% python3 -q
>>> import numpy as np
>>> import numpy.linalg as la
>>> np.set_printoptions(precision=2, suppress=True, linewidth=160)
>>> J = np.abs(np.array([[2, 3, 2, 3, 2, 0, 1, 2, 1, 0, 3],
...     [0, 3, 1, 1, 0, 3, 0, 3, 3, 0, 0],
...     [1, 2, 1, 0, 0, 3, 0, 0, 1, 1, 1],
...     [0, 0, 3, 1, 0, 3, 1, 3, 3, 2, 2],
...     [3, 3, 0, 0, 0, 0, 2, 2, 2, 2, 3],
...     [1, 1, 1, 1, 0, 1, 0, 2, 1, 2, 0],
...     [3, 1, 0, 1, 2, 3, 1, 2, 3, 1, 3],
...     [1, 3, 0, 1, 0, 1, 3, 0, 1, 2, 3],
...     [1, 1, 1, 1, 3, 3, 0, 0, 2, 3, 2],
...     [0, 1, 0, 0, 3, 1, 3, 2, 3, 0, 0],
...     [2, 0, 3, 2, 1, 2, 2, 3, 3, 2, 1]])) + np.eye(11)
>>> J = J / J.sum(axis=1, keepdims=True)
>>> print(J)
[[0.15 0.15 0.1  0.15 0.1  0.   0.05 0.1  0.05 0.   0.15]
 [0.   0.27 0.07 0.07 0.   0.2  0.   0.2  0.2  0.   0.  ]
 [0.09 0.18 0.18 0.   0.   0.27 0.   0.   0.09 0.09 0.09]
 [0.   0.   0.16 0.11 0.   0.16 0.05 0.16 0.16 0.11 0.11]
 [0.17 0.17 0.   0.   0.06 0.   0.11 0.11 0.11 0.11 0.17]
 [0.09 0.09 0.09 0.09 0.   0.18 0.   0.18 0.09 0.18 0.  ]
 [0.14 0.05 0.   0.05 0.1  0.14 0.1  0.1  0.14 0.05 0.14]
 [0.06 0.19 0.   0.06 0.   0.06 0.19 0.06 0.06 0.12 0.19]
 [0.06 0.06 0.06 0.06 0.17 0.17 0.   0.   0.17 0.17 0.11]
 [0.   0.07 0.   0.   0.21 0.07 0.21 0.14 0.21 0.07 0.  ]
 [0.09 0.   0.14 0.09 0.05 0.09 0.09 0.14 0.14 0.09 0.09]]
>>> print(la.matrix_power(J, 100))
[[0.07 0.11 0.07 0.06 0.06 0.13 0.07 0.11 0.13 0.1  0.09]
 [0.07 0.11 0.07 0.06 0.06 0.13 0.07 0.11 0.13 0.1  0.09]
 [0.07 0.11 0.07 0.06 0.06 0.13 0.07 0.11 0.13 0.1  0.09]
 [0.07 0.11 0.07 0.06 0.06 0.13 0.07 0.11 0.13 0.1  0.09]
 [0.07 0.11 0.07 0.06 0.06 0.13 0.07 0.11 0.13 0.1  0.09]
 [0.07 0.11 0.07 0.06 0.06 0.13 0.07 0.11 0.13 0.1  0.09]
 [0.07 0.11 0.07 0.06 0.06 0.13 0.07 0.11 0.13 0.1  0.09]
 [0.07 0.11 0.07 0.06 0.06 0.13 0.07 0.11 0.13 0.1  0.09]
 [0.07 0.11 0.07 0.06 0.06 0.13 0.07 0.11 0.13 0.1  0.09]
 [0.07 0.11 0.07 0.06 0.06 0.13 0.07 0.11 0.13 0.1  0.09]
 [0.07 0.11 0.07 0.06 0.06 0.13 0.07 0.11 0.13 0.1  0.09]]
>>> print(la.matrix_power(J, 2))
[[0.08 0.12 0.09 0.07 0.04 0.12 0.06 0.11 0.12 0.07 0.11]
 [0.05 0.15 0.07 0.07 0.03 0.16 0.04 0.11 0.13 0.11 0.07]
 [0.07 0.13 0.1  0.06 0.05 0.17 0.03 0.12 0.13 0.1  0.05]
 [0.06 0.09 0.08 0.06 0.06 0.15 0.07 0.09 0.13 0.12 0.09]
 [0.08 0.12 0.06 0.07 0.08 0.1  0.08 0.11 0.14 0.07 0.1 ]
 [0.05 0.12 0.07 0.06 0.06 0.13 0.08 0.11 0.13 0.1  0.08]
 [0.09 0.1  0.07 0.07 0.07 0.1  0.07 0.11 0.12 0.1  0.1 ]
 [0.07 0.1  0.06 0.07 0.07 0.13 0.08 0.13 0.15 0.07 0.08]
 [0.08 0.1  0.07 0.05 0.08 0.12 0.07 0.11 0.14 0.11 0.08]
 [0.09 0.12 0.02 0.04 0.08 0.11 0.09 0.09 0.14 0.11 0.12]
 [0.08 0.1  0.08 0.06 0.07 0.13 0.08 0.09 0.12 0.1  0.11]]
>>> print(np.sort(np.abs(la.eigvals(J)))[::-1])
[1.   0.26 0.26 0.24 0.2  0.2  0.15 0.15 0.12 0.08 0.06]
>>> p = np.eye(11)[10]
>>> for _ in range(4):
...     p = p @ J
...     print(p.round(2))
... 
[0.09 0.   0.14 0.09 0.05 0.09 0.09 0.14 0.14 0.09 0.09]
[0.08 0.1  0.08 0.06 0.07 0.13 0.08 0.09 0.12 0.1  0.11]
[0.07 0.11 0.07 0.06 0.07 0.13 0.07 0.11 0.13 0.1  0.09]
[0.07 0.11 0.07 0.06 0.06 0.13 0.07 0.11 0.13 0.1  0.09]
